>>> import numpy as np
>>> import numpy.linalg as la
>>> np.set_printoptions(precision=3, suppress=True, linewidth=100, sign=" ")
>>> m1 = np.load("arr.npy")
>>> print(m1)
[[ 7  8 -3 -9 -2 -2  1 -8 -8]
 [-8 -6  3 -9  7  7 -5  5  4]
 [-3 -1  8 -9  8 -5 -4  1  7]
 [ 7  8 -3 -9 -2 -2  1 -8 -8]]
>>> print(m1 @ la.pinv(m1) @ m1)
[[ 7.  8. -3. -9. -2. -2.  1. -8. -8.]
 [-8. -6.  3. -9.  7.  7. -5.  5.  4.]
 [-3. -1.  8. -9.  8. -5. -4.  1.  7.]
 [ 7.  8. -3. -9. -2. -2.  1. -8. -8.]]
>>> try:
...     la.inv(m1)
... except la.LinAlgError as e:
...     print(e)
... 
Last 2 dimensions of the array must be square
>>> print(la.lstsq(m1[:-1].T, m1[-1])[2])
3
>>> r = la.matrix_rank(m1)
>>> print(r)
3
>>> null = la.svd(m1)[2][r:].T
>>> print([int(la.matrix_rank(m1[:i])) for i in range(1, len(m1) + 1)])
[1, 2, 3, 3]
>>> print(la.matrix_rank(m1.T @ m1), la.matrix_rank(m1 @ m1.T))
3 3
>>> print([int(la.matrix_rank(m1[:, :j + 1])) for j in range(9)])
[1, 2, 3, 3, 3, 3, 3, 3, 3]
>>> print(np.round(m1 @ null, 3) + 0)
[[ 0.  0.  0.  0.  0.  0.]
 [ 0.  0.  0.  0.  0.  0.]
 [ 0.  0.  0.  0.  0.  0.]
 [ 0.  0.  0.  0.  0.  0.]]
>>> print(null.shape)
(9, 6)
>>> print(la.cond(m1) > 100)
True
>>> print(np.argsort(-la.norm(m1, axis=0).round(6), kind="stable")[:3])
[ 3  8  0]
>>> K = np.loadtxt("case4.csv", delimiter=",")
>>> print(K)
[[ 6.926  6.045 -4.365 -7.303 -5.469]
 [ 4.68   5.702 -5.249 -4.877 -5.657]
 [ 5.872  7.001 -5.015 -5.69  -5.805]
 [ 7.837  6.536 -6.176 -5.454 -5.606]
 [ 6.716  7.4   -5.944 -8.017 -6.103]
 [ 7.859  5.465 -5.298 -7.311 -3.688]
 [ 4.943  7.047 -7.602 -6.804 -4.325]
 [ 6.255  6.996 -6.652 -7.086 -5.312]
 [ 4.944  6.804 -3.862 -6.256 -4.844]
 [ 7.454  4.479 -4.021 -7.722 -6.593]
 [ 7.411  5.065 -4.516 -3.906 -6.092]
 [ 4.951  5.425 -5.716 -5.422 -4.858]
 [ 6.228  4.939 -5.877 -7.295 -5.124]
 [ 6.496  5.008 -4.243 -7.386 -6.088]
 [ 5.797  5.633 -5.198 -7.421 -5.557]
 [ 5.829  5.844 -6.804 -5.851 -6.175]
 [ 6.517  6.48  -5.608 -5.377 -7.15 ]
 [ 5.514  6.008 -5.034 -5.413 -7.823]
 [ 5.894  5.407 -7.848 -5.364 -6.555]
 [ 5.868  6.623 -5.135 -4.409 -5.24 ]
 [ 5.489  4.541 -7.169 -4.364 -6.348]
 [ 7.28   6.449 -5.587 -3.537 -6.721]
 [ 5.36   5.739 -1.94  -6.163 -5.378]
 [ 5.532  7.106 -4.172 -5.082 -4.601]
 [ 5.336  5.774 -5.763 -6.892 -5.553]
 [ 7.736  6.105 -6.222 -6.149 -4.48 ]
 [ 8.383  6.485 -5.064 -6.94  -5.492]
 [ 6.47   6.513 -5.526 -5.19  -4.448]
 [ 5.178  6.365 -5.534 -5.178 -7.521]
 [ 6.753  5.017 -5.956 -4.946 -5.507]]
>>> x = np.array([5, -2, -2, -8, -8])
>>> y = K @ x
>>> print(la.lstsq(K, y)[0])
[ 5. -2. -2. -8. -8.]
>>> rng = np.random.default_rng(482)
>>> y = y + 0.02 * rng.normal(size=30)
>>> print(y)
[ 133.455  106.777  117.342  126.967  143.625  126.939  114.844  129.773  107.627  150.853  115.94
  107.576  132.38   138.792  131.936  127.247  131.046  131.518  129.724  103.571  118.39   116.765
  111.546   99.252  126.204  123.922  138.484  107.469  125.812  119.262]
>>> b, *_ = la.lstsq(K, y)
>>> print(round(la.norm(y - K @ b), 3))
0.094
>>> print(b)
[ 4.999 -2.    -1.998 -7.999 -8.005]
